In [1]: import numpy as np

In [2]: import numpy.linalg as la

In [3]: np.set_printoptions(precision=3, suppress=True, linewidth=120)

In [4]: rd = lambda a: np.round(a, 3) + 0

In [5]: arr = np.load("sample14.npy")

In [6]: arr
Out[6]: 
array([[2, 3, 2, 3, 2, 3],
       [3, 1, 3, 1, 3, 1],
       [1, 2, 1, 2, 1, 2],
       [2, 3, 2, 3, 2, 3],
       [3, 1, 3, 1, 3, 1],
       [1, 2, 1, 2, 1, 2]])

In [7]: rd(arr @ la.pinv(arr) @ arr)
Out[7]: 
array([[2., 3., 2., 3., 2., 3.],
       [3., 1., 3., 1., 3., 1.],
       [1., 2., 1., 2., 1., 2.],
       [2., 3., 2., 3., 2., 3.],
       [3., 1., 3., 1., 3., 1.],
       [1., 2., 1., 2., 1., 2.]])

In [8]: la.lstsq(arr[:-1].T, arr[-1])[2]
Out[8]: np.int32(2)

In [9]: np.unique(arr.round(6), axis=0).shape
Out[9]: (3, 6)

In [10]: np.abs(np.diag(la.qr(arr)[1])) > 1e-9
Out[10]: array([ True,  True, False, False, False, False])

In [11]: rank = la.matrix_rank(arr)

In [12]: rank
Out[12]: np.int64(2)

In [13]: null = la.svd(arr)[2][rank:].T

In [14]: rd(null @ null.T)
Out[14]: 
array([[ 0.667,  0.   , -0.333,  0.   , -0.333,  0.   ],
       [ 0.   ,  0.667,  0.   , -0.333,  0.   , -0.333],
       [-0.333,  0.   ,  0.667,  0.   , -0.333,  0.   ],
       [ 0.   , -0.333,  0.   ,  0.667,  0.   , -0.333],
       [-0.333,  0.   , -0.333,  0.   ,  0.667,  0.   ],
       [ 0.   , -0.333,  0.   , -0.333,  0.   ,  0.667]])

In [15]: np.allclose(arr @ null, 0)
Out[15]: True

In [16]: [int(la.matrix_rank(arr[:, :j + 1])) for j in range(6)]
Out[16]: [1, 2, 2, 2, 2, 2]

In [17]: Y = np.array([[3, 0, 2], [0, 2, 1], [2, 2, 3]])

In [18]: K = np.tril(Y)

In [19]: K
Out[19]: 
array([[3, 0, 0],
       [0, 2, 0],
       [2, 2, 3]])

In [20]: r0, v = K[0], K[2]

In [21]: r0 @ r0
Out[21]: np.int64(9)

In [22]: r0 @ v
Out[22]: np.int64(6)

In [23]: pr = (r0 @ v) / (r0 @ r0) * r0

In [24]: la.matrix_rank(np.outer(r0, v))
Out[24]: np.int64(1)

In [25]: np.outer(r0, v)
Out[25]: 
array([[6, 6, 9],
       [0, 0, 0],
       [0, 0, 0]])

In [26]: v - pr
Out[26]: array([0., 2., 3.])

In [27]: rd(la.norm(r0 + v) ** 2 + la.norm(r0 - v) ** 2)
Out[27]: np.float64(52.0)

In [28]: mat = np.load("data.npy")

In [29]: mat
Out[29]: 
array([[0, 0, 0, 1],
       [0, 0, 0, 0],
       [0, 0, 0, 0],
       [1, 0, 0, 0]])

In [30]: evals, evecs = la.eigh(mat)

In [31]: x0 = np.array([1, 3, 3, 1])

In [32]: x0 @ mat @ x0
Out[32]: np.int64(2)

In [33]: rd(la.eigvalsh(mat[1:, 1:]))
Out[33]: array([0., 0., 0.])

In [34]: np.abs(mat).sum(axis=1).max(), np.abs(evals).max()
Out[34]: (np.int64(1), np.float64(1.0))

In [35]: x0 @ mat @ x0 / (x0 @ x0), evals[0], evals[-1]
Out[35]: (np.float64(0.1), np.float64(-1.0), np.float64(1.0))

In [36]: Q, _ = la.qr(np.array([[-0.4, 2.4], [-0.7, 0.6]]))

In [37]: evals = np.array([6, 1])

In [38]: data = Q @ np.diag(evals) @ Q.T

In [39]: rd(data)
Out[39]: 
array([[2.231, 2.154],
       [2.154, 4.769]])

In [40]: Q, evecs = la.qr(data[:, :1])[0], la.qr(data[:, 1:])[0]

In [41]: sv = la.svd(Q.T @ evecs, compute_uv=False)

In [42]: rd(np.degrees(np.arccos(sv.clip(0, 1))))
Out[42]: array([21.701])

In [43]: rd(sv)
Out[43]: array([0.929])

In [44]: (sv > 0.9).sum()
Out[44]: np.int64(1)

In [45]: x0 = np.ones(2)

In [46]: for _ in range(7):
    ...:     x0 = data @ x0
    ...:     x0 /= la.norm(x0)
    ...:     print(round(x0 @ data @ x0, 3))
    ...: 
5.99
6.0
6.0
6.0
6.0
6.0
6.0

In [47]: rd(la.eigvalsh(data)[-1])
Out[47]: np.float64(6.0)

In [48]: rd(x0)
Out[48]: array([0.496, 0.868])

In [49]: rd(la.norm(mat, 2) / la.norm(mat))
Out[49]: np.float64(0.707)

In [50]: la.cond(mat) > 100
Out[50]: np.True_

In [51]: la.matrix_rank(mat, rtol=0.1)
Out[51]: np.int64(2)

In [52]: r0 = np.array([-2, -3])

In [53]: Y = data + np.outer(r0, np.eye(2)[1])

In [54]: la.matrix_rank(la.inv(Y) - la.inv(data), tol=1e-8)
Out[54]: np.int64(1)

In [55]: np.allclose(data, data.T)
Out[55]: True

In [56]: rd(la.matrix_power(data, 2))
Out[56]: 
array([[ 9.615, 15.077],
       [15.077, 27.385]])

In [57]: rd(np.sort(np.abs(la.eigvals(data))))
Out[57]: array([1., 6.])

In [58]: rd(la.det(data))
Out[58]: np.float64(6.0)

In [59]: np.trace(data)
Out[59]: np.float64(7.0)

In [60]: feats = np.loadtxt("layer18.csv", delimiter=",")

In [61]: feats
Out[61]: 
array([[ 2.,  0.,  0.],
       [ 0., 11.,  3.],
       [ 0.,  3.,  3.]])

In [62]: np.einsum("ij,ji->", feats, feats)
Out[62]: np.float64(152.0)

In [63]: rd(la.det(2 * feats)), rd(la.det(feats))
Out[63]: (np.float64(384.0), np.float64(48.0))

In [64]: rd(la.det(feats[::-1]))
Out[64]: np.float64(-48.0)

In [65]: rd(la.eigvals(feats).sum().real)
Out[65]: np.float64(16.0)

In [66]: J = np.loadtxt("mat.csv", delimiter=",")

In [67]: J
Out[67]: 
array([[-1.,  1., -1.],
       [ 0.,  2.,  0.],
       [ 0.,  0., -2.]])

In [68]: x0 = np.array([0, 5, 3])

In [69]: la.norm(J @ x0) <= la.norm(J, 2) * la.norm(x0) + 1e-9
Out[69]: np.True_

In [70]: np.einsum("ij,j->i", J, x0)
Out[70]: array([ 2., 10., -6.])

In [71]: J * x0
Out[71]: 
array([[-0.,  5., -3.],
       [ 0., 10.,  0.],
       [ 0.,  0., -6.]])

In [72]: J @ x0
Out[72]: array([ 2., 10., -6.])

In [73]: (J @ x0).argmax()
Out[73]: np.int64(1)

In [74]: J @ np.ones(3)
Out[74]: array([-1.,  2., -2.])

In [75]: np.sign((J @ x0).round(6))
Out[75]: array([ 1.,  1., -1.])

In [76]: r0 = np.array([-5, -5, 0])

In [77]: Y = J + np.outer(r0, np.eye(3)[0])

In [78]: Y
Out[78]: 
array([[-6.,  1., -1.],
       [-5.,  2.,  0.],
       [ 0.,  0., -2.]])

In [79]: la.matrix_rank(la.inv(Y) - la.inv(J), tol=1e-8)
Out[79]: np.int64(1)

In [80]: rng = np.random.default_rng(953)

In [81]: z = rng.permutation(3)

In [82]: z
Out[82]: array([0, 2, 1])

In [83]: Y = J[z][:, z]

In [84]: rd(la.det(Y)), rd(la.det(J[z]))
Out[84]: (np.float64(4.0), np.float64(-4.0))

In [85]: rd(np.sort(np.abs(la.eigvals(Y))))
Out[85]: array([1., 2., 2.])

In [86]: np.allclose(Y, J)
Out[86]: False

In [87]: m1 = np.array([[-5, -1, -1],
    ...:     [-6, 4, 2],
    ...:     [-10, 1, -3],
    ...:     [-12, 3, -2],
    ...:     [-17, 0, 3],
    ...:     [-12, -4, 1],
    ...:     [-12, -2, 0],
    ...:     [-11, -5, 3],
    ...:     [-15, -5, -1],
    ...:     [-18, -10, 4],
    ...:     [-20, -9, 8],
    ...:     [-25, -9, 13],
    ...:     [-22, -4, 12],
    ...:     [-26, -8, 8],
    ...:     [-25, -13, 7],
    ...:     [-28, -8, 12],
    ...:     [-32, -13, 12],
    ...:     [-33, -17, 14]])

In [88]: Xc = m1 - m1.mean(axis=0)

In [89]: Uu, sv, Vh = la.svd(Xc, full_matrices=False)

In [90]: np.abs(Vh[0]).argmax()
Out[90]: np.int64(0)

In [91]: la.matrix_rank(Xc)
Out[91]: np.int64(3)

In [92]: (np.sign(Uu[:, 0]) == np.sign(Uu[0, 0])).astype(int)
Out[92]: array([1, 1, 1, 1, 1, 1, 1, 1, 1, 0, 0, 0, 0, 0, 0, 0, 0, 0])

In [93]: rd(np.abs(Vh[-1]))
Out[93]: array([0.641, 0.333, 0.691])

In [94]: dist = la.norm(m1[:, None] - m1[None], axis=-1)

In [95]: np.flatnonzero(dist[2] < dist.mean() / 2)
Out[95]: array([0, 2, 3, 5, 6])

In [96]: dist[2].round(6).argsort(kind="stable")[:4]
Out[96]: array([2, 3, 6, 0])

In [97]: np.unravel_index(dist.round(6).argmax(), dist.shape)
Out[97]: (np.int64(1), np.int64(17))

In [98]: dist.shape
Out[98]: (18, 18)

In [99]: Y = np.c_[m1[:, :1] @ np.array([[-2]]), np.array([4, 4, 5, 5, 7, 5, 4, 7, 0, 1, 7, 5, 5, 1, 8, 3, 8, 9])]

In [100]: Y
Out[100]: 
array([[10,  4],
       [12,  4],
       [20,  5],
       [24,  5],
       [34,  7],
       [24,  5],
       [24,  4],
       [22,  7],
       [30,  0],
       [36,  1],
       [40,  7],
       [50,  5],
       [44,  5],
       [52,  1],
       [50,  8],
       [56,  3],
       [64,  8],
       [66,  9]])

In [101]: rd(la.norm(Y - m1 @ la.lstsq(m1, Y)[0], axis=0))
Out[101]: array([ 0.   , 11.221])

In [102]: x0 = np.array([-3, 0])

In [103]: target = Y @ x0

In [104]: target
Out[104]: array([ -30,  -36,  -60,  -72, -102,  -72,  -72,  -66,  -90, -108, -120, -150, -132, -156, -150, -168, -192, -198])

In [105]: rd(la.pinv(Y) @ Y)
Out[105]: 
array([[1., 0.],
       [0., 1.]])

In [106]: target = target + 0.1 * rng.normal(size=18)

In [107]: rd(target)
Out[107]: 
array([ -30.156,  -35.953,  -59.949,  -71.897, -101.966,  -71.851,  -72.079,  -65.954,  -89.871, -107.997, -119.967,
       -150.098, -132.092, -155.796, -149.903, -168.054, -192.087, -197.981])

In [108]: b, *_ = la.lstsq(Y, target)

In [109]: rd(Y.T @ (target - Y @ b))
Out[109]: array([0., 0.])

In [110]: rd(b)
Out[110]: array([-2.999, -0.003])

In [111]: b.round()
Out[111]: array([-3., -0.])

In [112]: F = np.loadtxt("arr.csv", delimiter=",")

In [113]: F
Out[113]: 
array([[3., 1., 3.],
       [1., 0., 2.],
       [1., 3., 0.],
       [2., 0., 2.]])

In [114]: Q, evecs = la.qr(F[:, :2])[0], la.qr(F[:, 2:])[0]

In [115]: sv = la.svd(Q.T @ evecs, compute_uv=False)

In [116]: rd(la.norm(Q @ Q.T - evecs @ evecs.T, 2))
Out[116]: np.float64(1.0)

In [117]: rd(np.degrees(np.arccos(sv.clip(0, 1))))
Out[117]: array([12.654])

In [118]: Y = np.c_[F[:, :1] @ np.array([[3]]), np.array([3, 0, 2, 1])]

In [119]: Y
Out[119]: 
array([[9., 3.],
       [3., 0.],
       [3., 2.],
       [6., 1.]])

In [120]: rd(la.norm(Y - F @ la.lstsq(F, Y)[0], axis=0))
Out[120]: array([0.   , 0.726])

In [121]: la.matrix_rank(Y)
Out[121]: np.int64(2)

In [122]: Y.mean(axis=0)
Out[122]: array([5.25, 1.5 ])

In [123]: Y.shape
Out[123]: (4, 2)

In [124]: x0 = np.array([2, -2, 1])

In [125]: target = F @ x0

In [126]: target
Out[126]: array([ 7.,  4., -4.,  6.])

In [127]: rd(la.lstsq(F, target)[0])
Out[127]: array([ 2., -2.,  1.])

In [128]: rd(la.solve(F.T @ F, F.T @ target))
Out[128]: array([ 2., -2.,  1.])

In [129]: target = target + 0.02 * rng.normal(size=4)

In [130]: rd(target)
Out[130]: array([ 7.017,  4.001, -4.013,  6.008])

In [131]: b, *_ = la.lstsq(F, target)

In [132]: rd(b)
Out[132]: array([ 2.011, -2.007,  0.996])

In [133]: [round(float(la.norm(la.solve(F.T @ F + lam * np.eye(3), F.T @ target))), 2) for lam in (0, 1, 10, 100)]
Out[133]: [3.01, 2.48, 1.55, 0.41]
